$ python3 -q
>>> import numpy as np
>>> import numpy.linalg as la
>>> np.set_printoptions(precision=2, suppress=True, linewidth=140)
>>> def rd(a):
...     return np.round(a, 2) + 0
... 
>>> F = np.array([[0, -4, 4, -4, -5],
...     [-4, 0, -4, 4, -4],
...     [4, -4, 0, -4, 4],
...     [-4, 4, -4, 0, -4],
...     [-5, -4, 4, -4, 0]])
>>> ev, evecs = la.eig(F)
>>> print(rd(np.sort(la.eigvals(F.T))))
[-10.26  -4.    -4.     5.    13.26]
>>> rd(np.prod(ev))
np.float64(-10880.0)
>>> rd(np.sort(la.eigvals(la.inv(F))))
array([-0.25, -0.25, -0.1 ,  0.08,  0.2 ])
>>> print(rd(ev))
[-10.26   5.    13.26  -4.    -4.  ]
>>> ev, evecs = la.eigh(F)
>>> rd(ev.sum()), np.trace(F)
(np.float64(0.0), np.int64(0))
>>> rd(evecs.T @ evecs)
array([[1., 0., 0., 0., 0.],
       [0., 1., 0., 0., 0.],
       [0., 0., 1., 0., 0.],
       [0., 0., 0., 1., 0.],
       [0., 0., 0., 0., 1.]])
>>> print(np.abs(evecs[:, -1]).round(6).argmax())
1
>>> rd(la.eigvalsh(F + -1 * np.eye(5)))
array([-11.26,  -5.  ,  -5.  ,   4.  ,  12.26])
>>> m1 = np.load("run11.npy")
>>> m1
array([[-1,  2,  0,  0,  0,  0],
       [-3, -2,  0,  0,  0,  0],
       [ 3,  1,  0,  0,  0,  0],
       [ 0,  0, -1,  2,  0,  0],
       [ 0,  0, -3, -2,  0,  0],
       [ 0,  0,  3,  1,  0,  0],
       [ 0,  0,  0,  0, -1,  2],
       [ 0,  0,  0,  0, -3, -2],
       [ 0,  0,  0,  0,  3,  1]])
>>> rng = np.random.default_rng(1739)
>>> z = rng.permutation(5)
>>> z
array([1, 0, 4, 3, 2])
>>> other = F[z][:, z]
>>> print(rd(np.sort(np.abs(la.eigvals(other)))))
[ 4.    4.    5.   10.26 13.26]
>>> other
array([[ 0, -4, -4,  4, -4],
       [-4,  0, -5, -4,  4],
       [-4, -5,  0, -4,  4],
       [ 4, -4, -4,  0, -4],
       [-4,  4,  4, -4,  0]])
>>> def softmax(z):
...     e = np.exp(z - z.max(axis=-1, keepdims=True))
...     return e / e.sum(axis=-1, keepdims=True)
... 
>>> rd(softmax(m1).sum(axis=1))
array([1., 1., 1., 1., 1., 1., 1., 1., 1.])
>>> S = m1 @ m1.T / np.sqrt(6)
>>> print(rd(softmax(S + np.triu(np.full(S.shape, -np.inf), 1))))
[[1.   0.   0.   0.   0.   0.   0.   0.   0.  ]
 [0.   1.   0.   0.   0.   0.   0.   0.   0.  ]
 [0.01 0.   0.99 0.   0.   0.   0.   0.   0.  ]
 [0.09 0.09 0.09 0.72 0.   0.   0.   0.   0.  ]
 [0.   0.   0.   0.   0.98 0.   0.   0.   0.  ]
 [0.02 0.02 0.02 0.01 0.   0.94 0.   0.   0.  ]
 [0.07 0.07 0.07 0.07 0.07 0.07 0.56 0.   0.  ]
 [0.   0.   0.   0.   0.   0.   0.   0.97 0.  ]
 [0.02 0.02 0.02 0.02 0.02 0.02 0.01 0.   0.9 ]]
>>> print(softmax(S).round(6).argmax(axis=1))
[0 1 2 3 4 5 6 7 8]
